>>> import numpy as np
>>> np.set_printoptions(precision=1, suppress=True, linewidth=100, floatmode="fixed")
>>> rnd = lambda a: np.round(a, 1) + 0
>>> rng = np.random.default_rng(92)
>>> W0 = np.eye(4, dtype=int)[rng.permutation(4)] * np.array([2, -1, 2, -1])
>>> W0
array([[ 2,  0,  0,  0],
       [ 0,  0,  2,  0],
       [ 0,  0,  0, -1],
       [ 0, -1,  0,  0]])
>>> np.unravel_index(np.abs(W0).argmax(), W0.shape)
(np.int64(0), np.int64(0))
>>> np.abs(W0).max()
np.int64(2)
>>> W0.sum(axis=0)
array([ 2, -1,  2, -1])
>>> np.count_nonzero(W0)
np.int64(4)
>>> W0.sum(axis=1)
array([ 2,  2, -1, -1])
>>> np.diff(W0, axis=0)
array([[-2,  0,  2,  0],
       [ 0,  0, -2, -1],
       [ 0, -1,  0,  1]])
>>> W1 = np.array([[-8, -2], [1, 6], [7, 4], [-7, 0]])
>>> coef = np.array([-4, 2])
>>> hid = np.maximum(W0 @ W1 + coef, 0)
>>> (hid > 0).mean(axis=0)
array([0.5, 0.5])
>>> np.linalg.matrix_rank(hid)
np.int64(2)
>>> W2 = np.array([[2, 3], [4, 0]])
>>> (hid @ W2).round(6).argmax(axis=1)
array([0, 0, 0, 0])
>>> W1 @ W2
array([[-24, -24],
       [ 26,   3],
       [ 30,  21],
       [-14, -21]])
>>> ang = np.radians(72)
>>> Rm = np.eye(4)
>>> Rm[1, 1] = Rm[0, 0] = np.cos(ang)
>>> Rm[1, 0], Rm[0, 1] = -np.sin(ang), np.sin(ang)
>>> rnd(Rm)
array([[ 0.3,  1.0,  0.0,  0.0],
       [-1.0,  0.3,  0.0,  0.0],
       [ 0.0,  0.0,  1.0,  0.0],
       [ 0.0,  0.0,  0.0,  1.0]])
>>> Y = W0 @ Rm.T
>>> np.allclose(np.linalg.norm(W0, axis=1), np.linalg.norm(Y, axis=1))
True
>>> Y = W0[0, 0] * W0[1:] - np.outer(W0[1:, 0], W0[0])
>>> Y
array([[ 0,  0,  4,  0],
       [ 0,  0,  0, -2],
       [ 0, -2,  0,  0]])
>>> W0[:, 0] / W0[0, 0]
array([1.0, 0.0, 0.0, 0.0])
>>> np.flatnonzero(~Y.round(6).any(axis=1))
array([], dtype=int64)
>>> np.linalg.matrix_rank(Y), np.linalg.matrix_rank(W0)
(np.int64(3), np.int64(4))
>>> X = np.array([[0, 0, 0, 1], [0, 0, 1, 0], [0, 1, 0, 0], [1, 0, 0, 0]])
>>> Y = np.array([[-3, -1, 2], [5, 1, -2], [3, 5, 2], [1, 1, 5]])
>>> np.einsum("ik,kj->ji", X, Y)
array([[ 1,  3,  5, -3],
       [ 1,  5,  1, -1],
       [ 5,  2, -2,  2]])
>>> np.linalg.matrix_rank(X @ Y)
np.int64(3)
>>> Y.T @ X.T
array([[ 1,  3,  5, -3],
       [ 1,  5,  1, -1],
       [ 5,  2, -2,  2]])
>>> np.vstack([X, Y.T]).shape
(7, 4)
>>> np.linalg.matrix_rank(np.vstack([X, Y.T]))
np.int64(4)
>>> np.einsum("ij->j", X)
array([1, 1, 1, 1])
>>> mat = np.array([[6.0, 5.0, 5.0], [5.0, 6.0, 5.0], [5.0, 5.0, 6.0]])
>>> # symmetric
>>> Lm = np.linalg.cholesky(mat)
>>> np.prod(np.diag(Lm)) ** 2, rnd(np.linalg.det(mat))
(np.float64(16.0), np.float64(16.0))
>>> rnd(Lm @ Lm.T)
array([[6.0, 5.0, 5.0],
       [5.0, 6.0, 5.0],
       [5.0, 5.0, 6.0]])
>>> rnd(np.diag(Lm) ** 2)
array([6.0, 1.8, 1.5])
>>> rnd(Lm)
array([[2.4, 0.0, 0.0],
       [2.0, 1.4, 0.0],
       [2.0, 0.6, 1.2]])
>>> Q, Rm = np.linalg.qr(mat)
>>> rnd(Q @ Rm)
array([[6.0, 5.0, 5.0],
       [5.0, 6.0, 5.0],
       [5.0, 5.0, 6.0]])
>>> rnd(np.trace(Q @ Q.T))
np.float64(3.0)
>>> Uu, sv, vt = np.linalg.svd(mat)
>>> np.argmax(sv[:-1] / (sv[1:] + 1e-6)) + 1
np.int64(1)
>>> Y = Uu[:, :1] @ np.diag(sv[:1]) @ vt[:1]
>>> rnd(np.linalg.norm(mat - Y, 2)), rnd(sv[1])
(np.float64(1.0), np.float64(1.0))
>>> np.linalg.matrix_rank(Y)
np.int64(1)
>>> rnd(np.abs(mat - Y).max())
np.float64(0.7)
>>> rnd(np.linalg.eigvals(mat).sum().real)
np.float64(18.0)
>>> rnd(np.linalg.eigvals(mat))
array([ 1.0, 16.0,  1.0])
>>> np.einsum("ii->", mat)
np.float64(18.0)
>>> rnd(np.linalg.det(2 * mat)), rnd(np.linalg.det(mat))
(np.float64(128.0), np.float64(16.0))
>>> np.kron(np.eye(2, dtype=int), mat)
array([[6.0, 5.0, 5.0, 0.0, 0.0, 0.0],
       [5.0, 6.0, 5.0, 0.0, 0.0, 0.0],
       [5.0, 5.0, 6.0, 0.0, 0.0, 0.0],
       [0.0, 0.0, 0.0, 6.0, 5.0, 5.0],
       [0.0, 0.0, 0.0, 5.0, 6.0, 5.0],
       [0.0, 0.0, 0.0, 5.0, 5.0, 6.0]])
>>> np.einsum("ij,ji->", mat, mat)
np.float64(258.0)
>>> round(np.log10(np.linalg.cond(mat)))
1
>>> rnd(np.abs(np.linalg.svd(mat)[2][-1]))
array([0.0, 0.7, 0.7])
>>> A = np.load("x.npy")
>>> A
array([[ -9,  -4,   9],
       [ -9,   2,  11],
       [-17,   4,  13],
       [-22,   7,  16],
       [-15,  11,  18],
       [-18,   7,  16],
       [-19,   7,   7],
       [-18,   4,   7],
       [-20,  -1,   5],
       [-22,  -5,   0],
       [-14,  -2,  -6],
       [ -5,   7,  -7],
       [ -7,  14,  -5],
       [  0,  15,  -5],
       [ -2,  14,  -3]])
>>> gram = np.cov(A, rowvar=False)
>>> np.argwhere(np.triu(np.abs(np.corrcoef(A.T)) > 0.8, 1))
array([], shape=(0, 2), dtype=int64)
>>> rnd(np.corrcoef(A[:, 2], A[:, 1])[0, 1])
np.float64(-0.1)
>>> gram.shape
(3, 3)
>>> rnd(A.std(axis=0))
array([7.0, 6.3, 8.5])
>>> np.median(A, axis=0)
array([-15.0,   7.0,   7.0])
>>> Y = np.array([[-2, 1], [-3, 1], [-3, 3]])
>>> arr = np.kron(np.eye(3, dtype=int), Y)
>>> arr
array([[-2,  1,  0,  0,  0,  0],
       [-3,  1,  0,  0,  0,  0],
       [-3,  3,  0,  0,  0,  0],
       [ 0,  0, -2,  1,  0,  0],
       [ 0,  0, -3,  1,  0,  0],
       [ 0,  0, -3,  3,  0,  0],
       [ 0,  0,  0,  0, -2,  1],
       [ 0,  0,  0,  0, -3,  1],
       [ 0,  0,  0,  0, -3,  3]])
>>> ev, evecs = np.linalg.eig(X)
>>> rnd(np.sort(np.linalg.eigvals(np.linalg.inv(X))))
array([-1.0, -1.0,  1.0,  1.0])
>>> rnd(np.sort(np.linalg.eigvals(X @ X)))
array([1.0, 1.0, 1.0, 1.0])
>>> np.prod(ev)
np.float64(1.0)
>>> E = np.loadtxt("layer2.csv", delimiter=",")
>>> E
array([[ 0.1, -0.9, -1.0],
       [ 0.6,  1.0,  1.0],
       [ 0.5,  0.8,  1.0],
       [ 0.7, -1.0, -0.3],
       [ 0.0, -0.6, -0.8],
       [ 0.7, -0.9,  0.8],
       [ 0.3, -1.0, -1.0],
       [ 0.3, -1.0, -1.0],
       [ 0.4,  0.8,  1.0],
       [ 0.2,  0.7,  0.9],
       [-0.3,  0.1, -0.6],
       [ 0.4,  0.1,  0.9],
       [-0.1, -0.6, -0.9],
       [ 0.2,  0.8,  1.0],
       [ 0.2,  1.0,  1.0]])
>>> # rows 6 and 7 are equal
>>> Xs = E - E.mean(axis=0)
>>> Uu, sv, vt = np.linalg.svd(Xs, full_matrices=False)
>>> (np.sign(Uu[:, 0]) == np.sign(Uu[0, 0])).astype(int)
array([1, 0, 0, 1, 1, 1, 1, 1, 0, 0, 1, 0, 1, 0, 0])
>>> np.abs(vt[0]).argmax()
np.int64(2)
>>> rnd(sv)
array([4.4, 1.7, 0.6])
>>> rnd(sv ** 2 / (sv ** 2).sum())
array([0.9, 0.1, 0.0])
>>> x = np.array([-3, -3, -2])
>>> y = E @ x
>>> coef, lr = np.zeros(3), 1 / np.linalg.norm(E, 2) ** 2
>>> for i in range(15):
...     coef -= lr * E.T @ (E @ coef - y)
...     if i % 5 == 0: print(i, round(np.linalg.norm(E @ coef - y), 1))
... 
0 2.6
5 1.8
10 1.4
>>> rnd(np.linalg.cond(E))
np.float64(5.8)
>>> J = np.load("block14.npy")
>>> J
array([[-4.3,  0.8, -3.0],
       [-5.1,  1.3, -3.0],
       [-5.0,  0.7, -3.2],
       [-5.0,  0.7, -3.3],
       [-4.9,  1.3, -3.1],
       [-5.6,  1.1, -3.1],
       [-5.1,  1.1, -2.8],
       [-4.6,  1.0, -3.2],
       [-5.1,  1.0, -2.8],
       [-5.0,  0.2, -2.7],
       [-5.2,  1.3, -2.8],
       [ 1.1, -3.7, -4.9],
       [ 0.8, -3.7, -4.8],
       [ 1.3, -4.0, -4.7],
       [ 1.5, -4.1, -5.3],
       [ 0.2, -3.9, -4.6],
       [ 0.8, -3.6, -4.6],
       [ 1.1, -4.2, -5.3],
       [ 0.5, -4.0, -5.2],
       [ 1.3, -4.3, -5.4],
       [ 1.2, -4.3, -4.7],
       [ 1.2, -3.9, -5.3]])
>>> z = J[:, 1] > np.median(J[:, 1])
>>> f = J[z].mean(axis=0) - J[~z].mean(axis=0)
>>> (((J - J.mean(axis=0)) @ f > 0) == z).mean()
np.float64(1.0)
>>> rnd(f)
array([-6.0,  4.9,  2.0])
>>> Y = np.c_[J[:, :1] @ np.array([[2]]), np.array([2, 0, -1, 1, 1, 1, 1, -2, -1, -1, 1, -2, -2, 0, 1, -2, 1, 1, 2, 2, 2, 2])]
>>> Y
array([[ -8.6,   2.0],
       [-10.2,   0.0],
       [-10.0,  -1.0],
       [-10.0,   1.0],
       [ -9.8,   1.0],
       [-11.2,   1.0],
       [-10.2,   1.0],
       [ -9.2,  -2.0],
       [-10.2,  -1.0],
       [-10.0,  -1.0],
       [-10.4,   1.0],
       [  2.2,  -2.0],
       [  1.6,  -2.0],
       [  2.6,   0.0],
       [  3.0,   1.0],
       [  0.4,  -2.0],
       [  1.6,   1.0],
       [  2.2,   1.0],
       [  1.0,   2.0],
       [  2.6,   2.0],
       [  2.4,   2.0],
       [  2.4,   2.0]])
>>> rnd(np.linalg.norm(np.linalg.qr(J)[0].T @ Y, axis=0) ** 2 / ((Y ** 2).sum(axis=0) + 1e-12))
array([1.0, 0.1])
>>> np.linalg.matrix_rank(Y)
np.int64(2)
>>> M = np.load("out18.npy")
>>> rnd(M)
array([[-0.6, -1.1, -3.8],
       [ 0.6, -3.8,  1.0],
       [-3.9, -0.5,  0.8]])
>>> f = np.array([0, 2, 1])
>>> Y = M + np.outer(f, np.eye(3)[1])
>>> np.linalg.matrix_rank(np.linalg.inv(Y) - np.linalg.inv(M), tol=1e-8)
np.int64(1)
>>> np.linalg.matrix_rank(Y - M)
np.int64(1)
>>> rnd(Y)
array([[-0.6, -1.1, -3.8],
       [ 0.6, -1.8,  1.0],
       [-3.9,  0.5,  0.8]])
>>> rnd((M - M.T) / 2)
array([[ 0.0, -0.9,  0.0],
       [ 0.9,  0.0,  0.7],
       [ 0.0, -0.7,  0.0]])
>>> rnd(M @ M)
array([[14.5,  6.5, -1.6],
       [-6.7, 13.5, -5.4],
       [-0.9,  5.6, 15.0]])
>>> rnd(np.sort(np.abs(np.linalg.eigvals(M))))
array([4.0, 4.0, 4.0])
>>> rnd(np.abs(np.linalg.eigvals(M)).max())
np.float64(4.0)
>>> rnd(np.trace(M))
np.float64(-3.7)
>>> np.allclose(M, M.T)
False
>>> Y = np.linalg.inv(M)
>>> rnd(np.linalg.det(M) * Y)
array([[ -2.6,   2.6, -15.6],
       [ -4.3, -15.3,  -1.8],
       [-15.2,   3.9,   3.2]])
>>> rnd(np.linalg.det(M) * np.linalg.det(Y))
np.float64(1.0)
>>> rnd(np.linalg.cond(M))
np.float64(1.0)
>>> np.allclose(Y, M.T)
False
>>> rnd(np.linalg.inv(Y))
array([[-0.6, -1.1, -3.8],
       [ 0.6, -3.8,  1.0],
       [-3.9, -0.5,  0.8]])
